>>> import numpy as np
>>> import numpy.linalg as la
>>> np.set_printoptions(precision=2, suppress=True, linewidth=200)
>>> K = np.array([[0.0, -2.0, 0.0, 1.0, -1.0],
...     [-2.0, 0.0, 0.0, 0.0, 0.0],
...     [0.0, 0.0, 0.0, 0.0, 0.0],
...     [1.0, 0.0, 0.0, 0.0, 0.0],
...     [-1.0, 0.0, 0.0, 0.0, 0.0]])
>>> def softmax(z):
...     e = np.exp(z - z.max(axis=-1, keepdims=True))
...     return e / e.sum(axis=-1, keepdims=True)
... 
>>> softmax(10 * K[2])
array([0.2, 0.2, 0.2, 0.2, 0.2])
>>> softmax(K[2] + 3)
array([0.2, 0.2, 0.2, 0.2, 0.2])
>>> softmax(K[2])
array([0.2, 0.2, 0.2, 0.2, 0.2])
>>> scores = K @ K.T / np.sqrt(5)
>>> softmax(scores).round(6).argmax(axis=1)
array([0, 1, 0, 3, 1])
>>> x = np.array([-5, 0, 4, -4, 1])
>>> K @ np.ones(5)
array([-2., -2.,  0.,  1., -1.])
>>> np.sign((K @ x).round(6))
array([-1.,  1.,  0., -1.,  1.])
>>> (K @ x).argmax()
np.int64(1)
>>> la.norm(K @ x) <= la.norm(K, 2) * la.norm(x) + 1e-9
np.True_
>>> K @ np.eye(5)[1]
array([-2.,  0.,  0.,  0.,  0.])
>>> K * x
array([[-0., -0.,  0., -4., -1.],
       [10.,  0.,  0., -0.,  0.],
       [-0.,  0.,  0., -0.,  0.],
       [-5.,  0.,  0., -0.,  0.],
       [ 5.,  0.,  0., -0.,  0.]])
>>> K @ (2 * x)
array([-10.,  20.,   0., -10.,  10.])
>>> np.argsort(-la.norm(K, axis=0).round(6), kind="stable")[:3]
array([0, 1, 3])
>>> [round(float(x), 2) for x in la.svd(K, compute_uv=False)[:3]]
[2.45, 2.45, 0.0]
>>> np.round(la.norm(K, 2) / la.norm(K), 2)
np.float64(0.71)
>>> np.allclose(K @ K.T, K.T @ K)
True
>>> assert K == K.T
Traceback (most recent call last):
  File "<python-input-22>", line 1, in <module>
    assert K == K.T
           ^^^^^^^^
ValueError: The truth value of an array with more than one element is ambiguous. Use a.any() or a.all()
>>> np.allclose(K, K.T)
True
>>> K.inv()
Traceback (most recent call last):
  File "<python-input-24>", line 1, in <module>
    K.inv()
    ^^^^^
AttributeError: 'numpy.ndarray' object has no attribute 'inv'
>>> round(la.eigvalsh(K).min(), 2)
np.float64(-2.45)
>>> arr = np.load("x.npy")
>>> arr
array([[ 2.5 , -1.66, -0.44, -1.86,  1.23],
       [ 0.69, -0.25, -0.21, -1.42,  1.69],
       [-0.92,  0.47,  0.42,  0.29,  0.29],
       [-3.85,  1.68,  1.35,  5.34, -5.93]])
>>> u, v = arr[0], arr[2]
>>> np.round(u @ u, 2)
np.float64(14.17)
>>> pr = (u @ v) / (u @ u) * u
>>> la.matrix_rank(np.outer(u, v))
np.int64(1)
>>> np.round((v - pr) @ u, 2)
np.float64(0.0)
>>> t = np.radians(60)
>>> Rm = np.eye(5)
>>> Rm[2, 2] = Rm[3, 3] = np.cos(t)
>>> Rm[2, 3], Rm[3, 2] = -np.sin(t), np.sin(t)
>>> Rm
array([[ 1.  ,  0.  ,  0.  ,  0.  ,  0.  ],
       [ 0.  ,  1.  ,  0.  ,  0.  ,  0.  ],
       [ 0.  ,  0.  ,  0.5 , -0.87,  0.  ],
       [ 0.  ,  0.  ,  0.87,  0.5 ,  0.  ],
       [ 0.  ,  0.  ,  0.  ,  0.  ,  1.  ]])
>>> A2 = arr @ Rm.T
>>> A2
array([[ 2.5 , -1.66,  1.39, -1.31,  1.23],
       [ 0.69, -0.25,  1.12, -0.89,  1.69],
       [-0.92,  0.47, -0.04,  0.51,  0.29],
       [-3.85,  1.68, -3.95,  3.84, -5.93]])
>>> A2 = np.array([[4, 5], [-4, -8], [-1, -7], [-7, 3], [-3, -3]])
>>> np.einsum("ik,kj->ji", arr, A2)
array([[ 26.41,   8.84,  -8.88, -43.06],
       [ 19.59,  -2.41, -11.3 ,  -8.33]])
>>> np.vstack([arr, A2.T]).shape
(6, 5)
>>> A2.T @ arr.T
array([[ 26.41,   8.84,  -8.88, -43.06],
       [ 19.59,  -2.41, -11.3 ,  -8.33]])
>>> np.einsum("ik,kj->ij", arr, A2)
array([[ 26.41,  19.59],
       [  8.84,  -2.41],
       [ -8.88, -11.3 ],
       [-43.06,  -8.33]])
>>> la.matrix_rank(np.vstack([arr, A2.T]))
np.int64(5)
>>> np.einsum("ij,ij->i", arr, arr)
array([14.17,  5.46,  1.41, 83.15])
>>> la.norm(arr, axis=1)
array([3.76, 2.34, 1.19, 9.12])
>>> np.round(la.norm(arr) ** 2 / la.norm(arr, 2) ** 2, 2)
np.float64(1.04)
>>> t3 = np.stack([arr, 4 * arr, arr[::-1]])
>>> (t3 @ arr.T).shape
(3, 4, 4)
>>> np.einsum("bij,cij->bc", t3, t3)
array([[ 104.19,  416.75,  -61.99],
       [ 416.75, 1666.99, -247.97],
       [ -61.99, -247.97,  104.19]])
>>> t3.shape
(3, 4, 5)
>>> E = np.array([[25, 15, 25, 10, 0, 15, 30, 0],
...     [15, 9, 15, 6, 0, 9, 18, 0],
...     [25, 15, 25, 10, 0, 15, 30, 0],
...     [10, 6, 10, 4, 0, 6, 12, 0],
...     [0, 0, 0, 0, 0, 0, 0, 0],
...     [15, 9, 15, 6, 0, 9, 18, 0],
...     [30, 18, 30, 12, 0, 18, 36, 0],
...     [0, 0, 0, 0, 0, 0, 0, 0]])
>>> E
array([[25, 15, 25, 10,  0, 15, 30,  0],
       [15,  9, 15,  6,  0,  9, 18,  0],
       [25, 15, 25, 10,  0, 15, 30,  0],
       [10,  6, 10,  4,  0,  6, 12,  0],
       [ 0,  0,  0,  0,  0,  0,  0,  0],
       [15,  9, 15,  6,  0,  9, 18,  0],
       [30, 18, 30, 12,  0, 18, 36,  0],
       [ 0,  0,  0,  0,  0,  0,  0,  0]])
>>> E @ E
array([[2700, 1620, 2700, 1080,    0, 1620, 3240,    0],
       [1620,  972, 1620,  648,    0,  972, 1944,    0],
       [2700, 1620, 2700, 1080,    0, 1620, 3240,    0],
       [1080,  648, 1080,  432,    0,  648, 1296,    0],
       [   0,    0,    0,    0,    0,    0,    0,    0],
       [1620,  972, 1620,  648,    0,  972, 1944,    0],
       [3240, 1944, 3240, 1296,    0, 1944, 3888,    0],
       [   0,    0,    0,    0,    0,    0,    0,    0]])
>>> np.flatnonzero(la.matrix_power((E != 0) + (E.T != 0) + np.eye(8), 8)[6])
array([0, 1, 2, 3, 5, 6])
>>> rk = la.matrix_rank(E)
>>> rk
np.int64(1)
>>> null = la.svd(E)[2][rk:].T
>>> [int(la.matrix_rank(np.delete(E, i, axis=0))) for i in range(8)]
[1, 1, 1, 1, 1, 1, 1, 1]
>>> np.allclose(E @ null, 0)
True
>>> [int(la.matrix_rank(E[:, :j + 1])) for j in range(8)]
[1, 1, 1, 1, 1, 1, 1, 1]
>>> np.round(null @ null.T, 2) + 0
array([[ 0.77, -0.14, -0.23, -0.09,  0.  , -0.14, -0.28,  0.  ],
       [-0.14,  0.92, -0.14, -0.06,  0.  , -0.08, -0.17,  0.  ],
       [-0.23, -0.14,  0.77, -0.09,  0.  , -0.14, -0.28,  0.  ],
       [-0.09, -0.06, -0.09,  0.96,  0.  , -0.06, -0.11,  0.  ],
       [ 0.  ,  0.  ,  0.  ,  0.  ,  1.  ,  0.  ,  0.  ,  0.  ],
       [-0.14, -0.08, -0.14, -0.06,  0.  ,  0.92, -0.17,  0.  ],
       [-0.28, -0.17, -0.28, -0.11,  0.  , -0.17,  0.67,  0.  ],
       [ 0.  ,  0.  ,  0.  ,  0.  ,  0.  ,  0.  ,  0.  ,  1.  ]])
>>> la.matrix_rank(E.T @ E), la.matrix_rank(E @ E.T)
(np.int64(1), np.int64(1))
>>> [int(la.matrix_rank(E[:i])) for i in range(1, len(E) + 1)]
[1, 1, 1, 1, 1, 1, 1, 1]
>>> sig = 3 * 0.7 ** np.arange(3)
>>> rng = np.random.default_rng(723081)
>>> W0 = rng.normal(size=(30, 3)) * rng.permutation(sig)
>>> W0
array([[ 1.41, -2.83, -3.35],
       [ 1.02,  1.05, -0.5 ],
       [ 1.46,  0.42, -2.62],
       [ 1.99,  0.13, -0.12],
       [-4.85,  0.15, -0.33],
       [ 5.1 , -0.53, -0.14],
       [-4.04, -1.77,  2.49],
       [-1.2 ,  1.49,  2.25],
       [ 1.69,  0.82,  0.11],
       [ 1.28,  3.72, -1.24],
       [-2.63,  2.34, -2.6 ],
       [ 3.88,  1.03,  2.54],
       [-2.74,  1.41, -3.16],
       [ 0.33, -1.28, -0.5 ],
       [ 2.63,  2.68,  0.05],
       [-2.52,  0.01, -2.42],
       [ 3.52,  0.08,  0.41],
       [ 5.81, -3.4 , -1.51],
       [-6.58, -2.84,  2.51],
       [-3.16,  0.5 ,  0.85],
       [ 1.54,  0.08, -2.15],
       [-2.03,  1.5 ,  2.76],
       [ 1.93, -0.55,  0.24],
       [-1.29, -3.05,  2.07],
       [-0.77, -1.34,  0.6 ],
       [ 0.9 , -3.89,  0.85],
       [-5.56,  2.01,  0.76],
       [-5.18, -1.11,  2.31],
       [-3.94,  3.03,  1.52],
       [-1.75,  3.83, -0.29]])
>>> lab = W0[:, 0] > np.median(W0[:, 0])
>>> u = W0[lab].mean(axis=0) - W0[~lab].mean(axis=0)
>>> np.argsort(-np.abs(u).round(6), kind="stable")
array([0, 2, 1])
>>> lab.astype(int)
array([1, 1, 1, 1, 0, 1, 0, 0, 1, 1, 0, 1, 0, 1, 1, 0, 1, 1, 0, 0, 1, 0, 1, 0, 0, 1, 0, 0, 0, 0])
>>> u
array([ 5.52, -0.58, -1.15])
>>> hat = W0 @ la.solve(W0.T @ W0, W0.T)
>>> round(float(np.trace(hat)), 2)
3.0
>>> la.matrix_rank(np.eye(30) - hat)
np.int64(27)
>>> np.round(la.eigvalsh(hat), 2) + 0
array([0., 0., 0., 0., 0., 0., 0., 0., 0., 0., 0., 0., 0., 0., 0., 0., 0., 0., 0., 0., 0., 0., 0., 0., 0., 0., 0., 1., 1., 1.])
>>> A = np.load("mat.npy")
>>> A
array([[ 24.03,  39.  ,  32.99],
       [ -7.98, -12.93, -10.99],
       [  0.06,   0.07,   0.07],
       [ 25.97,  10.1 ,  32.04]])
>>> [round(float(x), 2) for x in la.svd(A, compute_uv=False)[:3]]
[70.87, 17.84, 0.02]
>>> la.cond(A) > 100
np.True_
>>> la.matrix_rank(A, rtol=0.1)
np.int64(2)
>>> J = np.load("a.npy")
>>> J
array([[ 5,  5,  5,  5,  5,  5],
       [ 5, 10, 10, 10, 10, 10],
       [ 5, 10, 15, 15, 15, 15],
       [ 5, 10, 15, 20, 20, 20],
       [ 5, 10, 15, 20, 25, 25],
       [ 5, 10, 15, 20, 25, 30]])
>>> Q, V = la.qr(J[:, :2])[0], la.qr(J[:, 2:])[0]
>>> sig = la.svd(Q.T @ V, compute_uv=False)
>>> (sig > 0.9).sum()
np.int64(1)
>>> sig
array([0.99, 0.21])
>>> np.degrees(np.arccos(sig.clip(0, 1)))
array([ 7.02, 77.96])
>>> lab = rng.permutation(6)
>>> lab
array([0, 1, 2, 4, 3, 5])
>>> A2 = J[lab][:, lab]
>>> np.diag(A2)
array([ 5, 10, 15, 25, 20, 30])
>>> np.sort(np.abs(la.eigvals(A2)))
array([ 1.33,  1.59,  2.23,  3.87,  9.94, 86.03])
>>> np.allclose(A2, J)
False
>>> A2
array([[ 5,  5,  5,  5,  5,  5],
       [ 5, 10, 10, 10, 10, 10],
       [ 5, 10, 15, 15, 15, 15],
       [ 5, 10, 15, 25, 20, 25],
       [ 5, 10, 15, 20, 20, 20],
       [ 5, 10, 15, 25, 20, 30]])
>>> u, v = A2[2], A2[5]
>>> u @ v
np.int64(1475)
>>> pr = (u @ v) / (u @ u) * u
>>> pr
array([ 7.2 , 14.39, 21.59, 21.59, 21.59, 21.59])
>>> la.matrix_rank(np.outer(u, v))
np.int64(1)
>>> v - pr
array([-2.2 , -4.39, -6.59,  3.41, -1.59,  8.41])
>>> feats = np.load("dump.npy")
>>> feats
array([[ 0, -7, -8,  6, -1,  2, -6],
       [ 0,  0, -4, -8, -2, -5,  1],
       [ 0,  0,  0, -7, -9,  3,  2],
       [ 0,  0,  0,  0,  9,  5,  7],
       [ 0,  0,  0,  0,  0,  5, -6],
       [ 0,  0,  0,  0,  0,  0, -5],
       [ 0,  0,  0,  0,  0,  0,  0]])
>>> u = np.array([-1, -1])
>>> np.cross(feats[1, :3], feats[3, :3])
array([0, 0, 0])
>>> np.argsort(-la.norm(feats, axis=0).round(6), kind="stable")[:3]
array([4, 6, 3])
>>> [round(float(x), 2) for x in la.svd(feats, compute_uv=False)[:3]]
[15.98, 15.29, 9.06]
>>> la.cond(feats) > 100
np.True_
>>> t = np.radians(30)
>>> Rm = np.eye(7)
>>> Rm[1, 1] = Rm[5, 5] = np.cos(t)
>>> Rm[1, 5], Rm[5, 1] = -np.sin(t), np.sin(t)
>>> Rm
array([[ 1.  ,  0.  ,  0.  ,  0.  ,  0.  ,  0.  ,  0.  ],
       [ 0.  ,  0.87,  0.  ,  0.  ,  0.  , -0.5 ,  0.  ],
       [ 0.  ,  0.  ,  1.  ,  0.  ,  0.  ,  0.  ,  0.  ],
       [ 0.  ,  0.  ,  0.  ,  1.  ,  0.  ,  0.  ,  0.  ],
       [ 0.  ,  0.  ,  0.  ,  0.  ,  1.  ,  0.  ,  0.  ],
       [ 0.  ,  0.5 ,  0.  ,  0.  ,  0.  ,  0.87,  0.  ],
       [ 0.  ,  0.  ,  0.  ,  0.  ,  0.  ,  0.  ,  1.  ]])
>>> A2 = feats @ Rm.T
>>> np.allclose(la.norm(feats, axis=1), la.norm(A2, axis=1))
True
>>> np.abs(A2 - feats).max(axis=0)
array([0.  , 2.5 , 0.  , 0.  , 0.  , 3.77, 0.  ])
>>> A2
array([[ 0.  , -7.06, -8.  ,  6.  , -1.  , -1.77, -6.  ],
       [ 0.  ,  2.5 , -4.  , -8.  , -2.  , -4.33,  1.  ],
       [ 0.  , -1.5 ,  0.  , -7.  , -9.  ,  2.6 ,  2.  ],
       [ 0.  , -2.5 ,  0.  ,  0.  ,  9.  ,  4.33,  7.  ],
       [ 0.  , -2.5 ,  0.  ,  0.  ,  0.  ,  4.33, -6.  ],
       [ 0.  ,  0.  ,  0.  ,  0.  ,  0.  ,  0.  , -5.  ],
       [ 0.  ,  0.  ,  0.  ,  0.  ,  0.  ,  0.  ,  0.  ]])
>>> round(la.det(Rm), 2), round(np.trace(Rm), 2)
(np.float64(1.0), np.float64(6.73))
>>> F = np.vander(np.arange(3) - 2, 4, increasing=True)
>>> F
array([[ 1, -2,  4, -8],
       [ 1, -1,  1, -1],
       [ 1,  0,  0,  0]])
>>> A2 = F / la.norm(F, axis=1, keepdims=True)
>>> gram = A2 @ A2.T
>>> (gram - 2 * np.eye(3)).round(6).argmax(axis=1)
array([1, 0, 1])
>>> gram[1]
array([0.81, 1.  , 0.5 ])
>>> gram
array([[1.  , 0.81, 0.11],
       [0.81, 1.  , 0.5 ],
       [0.11, 0.5 , 1.  ]])
>>> la.norm(A2, axis=1)
array([1., 1., 1.])
>>> np.round(np.degrees(np.arccos(np.clip(gram[1, 0], -1, 1))), 2)
np.float64(35.56)
